% python3 -q
>>> import numpy as np
>>> from numpy import linalg as LA
>>> np.set_printoptions(precision=3, suppress=True, linewidth=140, legacy="1.25")
>>> W0 = np.load("m.npy")
>>> print(W0)
[[ 20 -10   0  -7   4]
 [-10  12   2   7  -6]
 [  0   2  14  -1   2]
 [ -7   7  -1   9  -7]
 [  4  -6   2  -7   6]]
>>> # symmetric
>>> U, sig, Vt = LA.svd(W0)
>>> V = Vt[:(sig > 1e-8).sum()]
>>> rng = np.random.default_rng(62055)
>>> x = W0[4] + 5 * W0[1] + rng.integers(2) * np.eye(5)[2]
>>> x
array([-46.,  54.,  12.,  28., -24.])
>>> LA.matrix_rank(np.vstack([W0, x]))
4
>>> np.round(LA.norm(x - V.T @ V @ x), 3)
0.0
>>> round(LA.eigvals(W0).sum().real, 3)
61.0
>>> np.round(LA.det(2 * W0), 3), np.round(LA.det(W0), 3)
(0.0, 0.0)
>>> w, V = LA.eigh(W0)
>>> x = np.array([0, -1, 1, 0, 3])
>>> LA.eigvalsh(W0[1:, 1:])
array([ 0.23 ,  3.326, 14.796, 22.649])
>>> np.abs(W0).sum(axis=1).max(), np.round(np.abs(w).max(), 3)
(41, 34.05)
>>> print(np.round(V * np.abs(w) @ V.T, 3) + 0)
[[ 20. -10.   0.  -7.   4.]
 [-10.  12.   2.   7.  -6.]
 [  0.   2.  14.  -1.   2.]
 [ -7.   7.  -1.   9.  -7.]
 [  4.  -6.   2.  -7.   6.]]
>>> round(float(x @ W0 @ x / (x @ x)), 3), round(float(w[0]), 3), round(float(w[-1]), 3)
(11.273, -0.0, 34.05)
>>> A = (rng.random((13, 13)) < 0.3) + np.eye(13)
>>> A /= A.sum(axis=1, keepdims=True)
>>> A
array([[0.167, 0.167, 0.167, 0.   , 0.   , 0.   , 0.   , 0.   , 0.167, 0.   , 0.   , 0.167, 0.167],
       [0.   , 0.333, 0.   , 0.333, 0.   , 0.333, 0.   , 0.   , 0.   , 0.   , 0.   , 0.   , 0.   ],
       [0.   , 0.   , 0.25 , 0.   , 0.25 , 0.   , 0.   , 0.25 , 0.   , 0.   , 0.   , 0.25 , 0.   ],
       [0.   , 0.   , 0.   , 0.167, 0.   , 0.167, 0.167, 0.167, 0.   , 0.167, 0.   , 0.167, 0.   ],
       [0.   , 0.167, 0.   , 0.167, 0.333, 0.   , 0.167, 0.   , 0.   , 0.   , 0.   , 0.167, 0.   ],
       [0.   , 0.   , 0.   , 0.   , 0.   , 0.4  , 0.2  , 0.   , 0.2  , 0.2  , 0.   , 0.   , 0.   ],
       [0.   , 0.   , 0.   , 0.   , 0.   , 0.   , 0.667, 0.   , 0.   , 0.   , 0.   , 0.333, 0.   ],
       [0.   , 0.   , 0.   , 0.   , 0.   , 0.   , 0.   , 0.5  , 0.5  , 0.   , 0.   , 0.   , 0.   ],
       [0.   , 0.   , 0.   , 0.   , 0.2  , 0.   , 0.   , 0.2  , 0.4  , 0.   , 0.2  , 0.   , 0.   ],
       [0.   , 0.   , 0.   , 0.   , 0.2  , 0.   , 0.   , 0.   , 0.   , 0.4  , 0.2  , 0.   , 0.2  ],
       [0.   , 0.   , 0.   , 0.25 , 0.   , 0.   , 0.   , 0.   , 0.   , 0.25 , 0.5  , 0.   , 0.   ],
       [0.   , 0.   , 0.   , 0.   , 0.2  , 0.   , 0.2  , 0.   , 0.   , 0.   , 0.   , 0.4  , 0.2  ],
       [0.2  , 0.   , 0.   , 0.2  , 0.   , 0.2  , 0.   , 0.   , 0.   , 0.2  , 0.   , 0.   , 0.2  ]])
>>> B = A + rng.integers(-2, 3, (13, 12)) @ rng.integers(-2, 3, (12, 13))
>>> print(B)
[[  0.167  12.167  -2.833  14.     -3.      4.     -7.      2.     14.167   2.    -11.     -6.833  -4.833]
 [  1.     11.333  -1.     10.333 -12.     -3.667   2.     -7.     16.      7.     -2.    -11.     -4.   ]
 [  6.      1.     -4.75   -2.     -2.75   -6.      7.     10.25   12.      7.     17.    -10.75   -6.   ]
 [ -9.      1.     -5.     -3.833   8.     -1.833  -0.833   2.167 -12.     -0.833  -8.      4.167   9.   ]
 [  0.      2.167  -5.      6.167  -5.667  -1.      7.167  -1.     12.      9.     10.     -7.833  -1.   ]
 [ -9.      6.     -7.     13.      4.      7.4    -1.8    -3.      2.2     5.2   -10.      1.      5.   ]
 [  4.      5.      7.      1.      7.     -6.     -4.333   4.      2.      0.     -3.     -5.667  -3.   ]
 [  4.     -4.     -2.     -4.      8.      9.     11.     -2.5    -1.5     2.     -2.      2.      6.   ]
 [  5.     -2.      6.    -11.      6.2    -7.      4.      7.2   -11.6     9.     -1.8    -3.      3.   ]
 [ -2.     -3.      4.     -5.     -9.8     5.    -16.     14.      4.     -2.6    -6.8    15.     -8.8  ]
 [  8.    -10.      6.     -8.75   10.      3.     -4.     17.     -5.      1.25   -0.5    -4.      8.   ]
 [-10.      9.     -8.     -1.     -5.8    -6.      5.2   -12.      3.     -8.     -4.      4.4    -1.8  ]
 [  6.2     1.     -6.      4.2    -5.      6.2     4.      5.      6.     16.2    10.     -8.      1.2  ]]
>>> np.round(LA.svd(B - A, compute_uv=False), 3) + 0
array([54.804, 45.09 , 36.023, 29.523, 23.66 , 17.371, 14.154, 11.86 ,  7.961,  5.458,  2.71 ,  0.282,  0.   ])
>>> print(LA.matrix_rank(B - A, tol=1e-8))
12
>>> np.abs(B - A).sum(axis=1)
array([84., 88., 93., 66., 68., 74., 53., 59., 77., 97., 86., 78., 78.])
>>> A.sum(axis=1)
array([1., 1., 1., 1., 1., 1., 1., 1., 1., 1., 1., 1., 1.])
>>> pr = np.eye(13)[11]
>>> for _ in range(7):
...     pr = pr @ A
...     print(pr.round(3))
... 
[0.  0.  0.  0.  0.2 0.  0.2 0.  0.  0.  0.  0.4 0.2]
[0.04  0.033 0.    0.073 0.147 0.04  0.247 0.    0.    0.04  0.    0.26  0.12 ]
[0.031 0.042 0.007 0.072 0.109 0.063 0.261 0.012 0.015 0.06  0.008 0.23  0.091]
[0.023 0.037 0.007 0.064 0.099 0.07  0.263 0.023 0.03  0.069 0.019 0.216 0.081]
[0.02  0.033 0.006 0.061 0.098 0.067 0.259 0.03  0.041 0.073 0.029 0.207 0.077]
[0.019 0.031 0.005 0.06  0.098 0.063 0.254 0.035 0.048 0.076 0.037 0.2   0.075]
[0.018 0.03  0.004 0.061 0.099 0.06  0.248 0.038 0.052 0.077 0.043 0.195 0.073]
>>> print(round(float(LA.norm(A) ** 2 / LA.norm(A, 2) ** 2), 3))
3.369
>>> print(LA.norm(A, axis=1).argmax())
6
>>> round(A[0] @ A[6], 3)
0.056
>>> print(round(LA.norm(A, "nuc"), 3))
5.831
